% ipython --no-banner

In [1]: import numpy as np

In [2]: from numpy import linalg as LA

In [3]: np.set_printoptions(suppress=True, linewidth=120)

In [4]: M = np.minimum.outer(np.arange(1, 5), np.arange(1, 5)) * -1

In [5]: M
Out[5]: 
array([[-1, -1, -1, -1],
       [-1, -2, -2, -2],
       [-1, -2, -3, -3],
       [-1, -2, -3, -4]])

In [6]: w1 = np.array([[2, 0, 0, 2, 1], [1, 2, 1, 0, 2], [3, 3, 3, 1, 0], [2, 2, 2, 1, 1]])

In [7]: beta = np.array([1, -7, -1, 3, 3])

In [8]: hid = np.maximum(M @ w1 + beta, 0)

In [9]: (hid > 0).astype(int)
Out[9]: 
array([[0, 0, 0, 0, 0],
       [0, 0, 0, 0, 0],
       [0, 0, 0, 0, 0],
       [0, 0, 0, 0, 0]])

In [10]: print(hid)
[[0 0 0 0 0]
 [0 0 0 0 0]
 [0 0 0 0 0]
 [0 0 0 0 0]]

In [11]: C = np.array([[0, 1], [2, 0], [0, 0], [5, 5], [5, 4]])

In [12]: (hid @ C).round(6).argmax(axis=1)
Out[12]: array([0, 0, 0, 0])

In [13]: w1 @ C
Out[13]: 
array([[15, 16],
       [14,  9],
       [11,  8],
       [14, 11]])

In [14]: hid @ C
Out[14]: 
array([[0, 0],
       [0, 0],
       [0, 0],
       [0, 0]])

In [15]: u = np.array([-1, 0, -2, 1])

In [16]: A2 = M + np.outer(u, np.eye(4)[3])

In [17]: round(float(LA.det(A2) / LA.det(M)), 1), round(float(1 + LA.solve(M, u)[3]), 1)
Out[17]: (-2.0, -2.0)

In [18]: m1 = np.loadtxt("a.csv", delimiter=",")

In [19]: print(m1)
[[ 0.  0. -1.]
 [ 0.  0.  0.]
 [-1.  0.  0.]]

In [20]: # null space of dimension 1

In [21]: round(LA.norm(m1, 2) / LA.norm(m1), 1)
Out[21]: np.float64(0.7)

In [22]: [round(float(x), 1) for x in LA.svd(m1, compute_uv=False)[:3]]
Out[22]: [1.0, 1.0, 0.0]

In [23]: LA.cond(m1) > 100
Out[23]: np.True_

In [24]: np.argsort(-LA.norm(m1, axis=0).round(6), kind="stable")[:3]
Out[24]: array([0, 2, 1])

In [25]: LA.matrix_rank(m1, rtol=0.1)
Out[25]: np.int64(2)

In [26]: m1.T @ m1
Out[26]: 
array([[1., 0., 0.],
       [0., 0., 0.],
       [0., 0., 1.]])

In [27]: np.round(LA.norm(m1, axis=0), 1)
Out[27]: array([1., 0., 1.])

In [28]: m1[:, 2] @ m1[:, 1]
Out[28]: np.float64(0.0)

In [29]: np.allclose(m1, m1.T)
Out[29]: True

In [30]: np.allclose(m1 @ m1.T, m1.T @ m1)
Out[30]: True

In [31]: np.round(np.sort(np.abs(LA.eigvals(m1))), 1)
Out[31]: array([0., 1., 1.])

In [32]: assert m1 == m1.T
ValueError: The truth value of an array with more than one element is ambiguous. Use a.any() or a.all()
